$ ipython --no-banner

In [1]: import numpy as np

In [2]: np.set_printoptions(precision=4, suppress=True, linewidth=160, floatmode="fixed")

In [3]: def rd(a):
   ...:     return np.round(a, 4) + 0
   ...: 

In [4]: M = np.loadtxt("sample5.csv", delimiter=",")

In [5]: rd(M)
Out[5]: 
array([[-0.2847,  1.7516,  0.7186, -1.3414,  0.0462, -0.0852,  1.5570, -0.3347,  0.6168,  0.3833, -0.6799],
       [-0.5695, -0.0720,  0.3663,  0.3067,  1.7993, -0.9937,  0.1752,  1.3360, -1.0487,  0.9892, -0.5684],
       [ 0.3797,  1.1696, -0.2536,  1.5180, -0.8072, -0.6609, -0.1417,  1.2894,  0.7793, -0.7732, -1.0691],
       [ 0.0949, -0.1282, -1.4158, -0.9299,  0.4539,  0.7116,  0.6349,  0.5553, -1.0512, -1.7027, -0.8229],
       [-0.7593, -1.3928,  0.1457,  1.0725,  0.0938, -0.3975,  2.0453, -0.4191,  0.6740, -0.5761,  0.0010],
       [-1.3288,  0.8485, -1.8620,  0.4644, -0.3281, -0.8790, -0.0621, -1.1229, -0.5666,  0.5804,  0.1697],
       [-1.4237, -0.4954,  1.0752, -0.3859, -1.8018, -0.0648, -0.2253,  0.3943, -1.1872, -0.0980, -0.7392],
       [-1.1390,  0.9075,  0.9790,  1.0189,  1.0889,  1.1881, -0.6316, -0.8374, -0.2078, -1.0670, -0.0596],
       [ 1.5187,  0.1569,  0.2591,  1.0339, -0.3184,  0.5089,  0.7086, -1.0349, -1.5026,  0.7153, -0.9112],
       [ 0.3797,  0.8542,  0.4890,  0.2000, -0.3250, -0.6391,  0.7259,  0.5067, -1.1430, -0.8068,  2.1429],
       [-0.5695,  0.2435, -0.6095,  0.5249, -0.3835,  2.0121,  0.6753,  1.2293,  0.1229,  1.1825,  0.6272]])

In [6]: rd(np.linalg.det(M))
Out[6]: np.float64(177147.0)

In [7]: np.allclose(M @ M.T, M.T @ M)
Out[7]: True

In [8]: rd(M.T @ M)
Out[8]: 
array([[9.0000, 0.0000, 0.0000, 0.0000, 0.0000, 0.0000, 0.0000, 0.0000, 0.0000, 0.0000, 0.0000],
       [0.0000, 9.0000, 0.0000, 0.0000, 0.0000, 0.0000, 0.0000, 0.0000, 0.0000, 0.0000, 0.0000],
       [0.0000, 0.0000, 9.0000, 0.0000, 0.0000, 0.0000, 0.0000, 0.0000, 0.0000, 0.0000, 0.0000],
       [0.0000, 0.0000, 0.0000, 9.0000, 0.0000, 0.0000, 0.0000, 0.0000, 0.0000, 0.0000, 0.0000],
       [0.0000, 0.0000, 0.0000, 0.0000, 9.0000, 0.0000, 0.0000, 0.0000, 0.0000, 0.0000, 0.0000],
       [0.0000, 0.0000, 0.0000, 0.0000, 0.0000, 9.0000, 0.0000, 0.0000, 0.0000, 0.0000, 0.0000],
       [0.0000, 0.0000, 0.0000, 0.0000, 0.0000, 0.0000, 9.0000, 0.0000, 0.0000, 0.0000, 0.0000],
       [0.0000, 0.0000, 0.0000, 0.0000, 0.0000, 0.0000, 0.0000, 9.0000, 0.0000, 0.0000, 0.0000],
       [0.0000, 0.0000, 0.0000, 0.0000, 0.0000, 0.0000, 0.0000, 0.0000, 9.0000, 0.0000, 0.0000],
       [0.0000, 0.0000, 0.0000, 0.0000, 0.0000, 0.0000, 0.0000, 0.0000, 0.0000, 9.0000, 0.0000],
       [0.0000, 0.0000, 0.0000, 0.0000, 0.0000, 0.0000, 0.0000, 0.0000, 0.0000, 0.0000, 9.0000]])

In [9]: rd(np.linalg.norm(M, axis=0))
Out[9]: array([3.0000, 3.0000, 3.0000, 3.0000, 3.0000, 3.0000, 3.0000, 3.0000, 3.0000, 3.0000, 3.0000])

In [10]: rd(M[:, 10] @ M[:, 6])
Out[10]: np.float64(0.0)

In [11]: rd(M @ M.T)
Out[11]: 
array([[9.0000, 0.0000, 0.0000, 0.0000, 0.0000, 0.0000, 0.0000, 0.0000, 0.0000, 0.0000, 0.0000],
       [0.0000, 9.0000, 0.0000, 0.0000, 0.0000, 0.0000, 0.0000, 0.0000, 0.0000, 0.0000, 0.0000],
       [0.0000, 0.0000, 9.0000, 0.0000, 0.0000, 0.0000, 0.0000, 0.0000, 0.0000, 0.0000, 0.0000],
       [0.0000, 0.0000, 0.0000, 9.0000, 0.0000, 0.0000, 0.0000, 0.0000, 0.0000, 0.0000, 0.0000],
       [0.0000, 0.0000, 0.0000, 0.0000, 9.0000, 0.0000, 0.0000, 0.0000, 0.0000, 0.0000, 0.0000],
       [0.0000, 0.0000, 0.0000, 0.0000, 0.0000, 9.0000, 0.0000, 0.0000, 0.0000, 0.0000, 0.0000],
       [0.0000, 0.0000, 0.0000, 0.0000, 0.0000, 0.0000, 9.0000, 0.0000, 0.0000, 0.0000, 0.0000],
       [0.0000, 0.0000, 0.0000, 0.0000, 0.0000, 0.0000, 0.0000, 9.0000, 0.0000, 0.0000, 0.0000],
       [0.0000, 0.0000, 0.0000, 0.0000, 0.0000, 0.0000, 0.0000, 0.0000, 9.0000, 0.0000, 0.0000],
       [0.0000, 0.0000, 0.0000, 0.0000, 0.0000, 0.0000, 0.0000, 0.0000, 0.0000, 9.0000, 0.0000],
       [0.0000, 0.0000, 0.0000, 0.0000, 0.0000, 0.0000, 0.0000, 0.0000, 0.0000, 0.0000, 9.0000]])
